% python3 -q
>>> import numpy as np
>>> np.set_printoptions(precision=1, suppress=True, linewidth=200)
>>> arr = np.load("w.npy")
>>> print(arr)
[[ 1.   0.   0.   0. ]
 [ 0.   0.7  0.7  0. ]
 [ 0.  -0.7  0.7  0. ]
 [ 0.   0.   0.   1. ]]
>>> # 3 groups of indices that never mix
>>> W = np.array([[0, 3, 4, -7], [8, -4, 1, -7], [7, -9, 7, -8], [3, 7, -8, 7]])
>>> b = np.array([0, 2, 2, 0])
>>> act = np.maximum(arr @ W + b, 0)
>>> print((act > 0).astype(int))
[[0 1 1 0]
 [1 0 1 0]
 [0 0 1 0]
 [1 1 0 1]]
>>> print((act > 0).mean(axis=0))
[0.5 0.5 0.8 0.2]
>>> print(np.linalg.matrix_rank(act))
4
>>> print(act)
[[ 0.   5.   6.   0. ]
 [10.6  0.   7.7  0. ]
 [ 0.   0.   6.2  0. ]
 [ 3.   9.   0.   7. ]]
>>> cent = np.array([[-5, 1, 1], [6, 9, 3], [6, -8, 8], [5, 7, 1]])
>>> print(W @ cent)
[[   7  -54   34]
 [ -93  -85   -3]
 [ -87 -186   28]
 [  14  179  -33]]
>>> print(np.round(arr @ arr, 1) + 0)
[[ 1.  0.  0.  0.]
 [ 0.  0.  1.  0.]
 [ 0. -1.  0.  0.]
 [ 0.  0.  0.  1.]]
>>> print(round(float(np.abs(np.linalg.eigvals(arr)).max()), 1))
1.0
>>> print(np.round(np.trace(arr), 1))
3.4
>>> print(np.allclose(arr @ arr.T, arr.T @ arr))
True
>>> print(np.round(np.linalg.matrix_power(arr, 2), 1) + 0)
[[ 1.  0.  0.  0.]
 [ 0.  0.  1.  0.]
 [ 0. -1.  0.  0.]
 [ 0.  0.  0.  1.]]
>>> print((arr + arr.T) / 2)
[[1.  0.  0.  0. ]
 [0.  0.7 0.  0. ]
 [0.  0.  0.7 0. ]
 [0.  0.  0.  1. ]]
>>> print(np.allclose(arr, arr.T))
False
>>> print((arr - arr.T) / 2)
[[ 0.   0.   0.   0. ]
 [ 0.   0.   0.7  0. ]
 [ 0.  -0.7  0.   0. ]
 [ 0.   0.   0.   0. ]]
>>> np.linalg.determinant(arr)
Traceback (most recent call last):
  File "<python-input-22>", line 1, in <module>
    np.linalg.determinant(arr)
    ^^^^^^^^^^^^^^^^^^^^^
AttributeError: module 'numpy.linalg' has no attribute 'determinant'
>>> rng = np.random.default_rng(742146)
>>> idx = rng.permutation(4)
>>> print(idx)
[1 0 2 3]
>>> Y = arr[idx][:, idx]
>>> print(round(float(np.linalg.det(Y)), 1), round(float(np.linalg.det(arr[idx])), 1))
1.0 -1.0
>>> print(np.allclose(Y, arr))
False
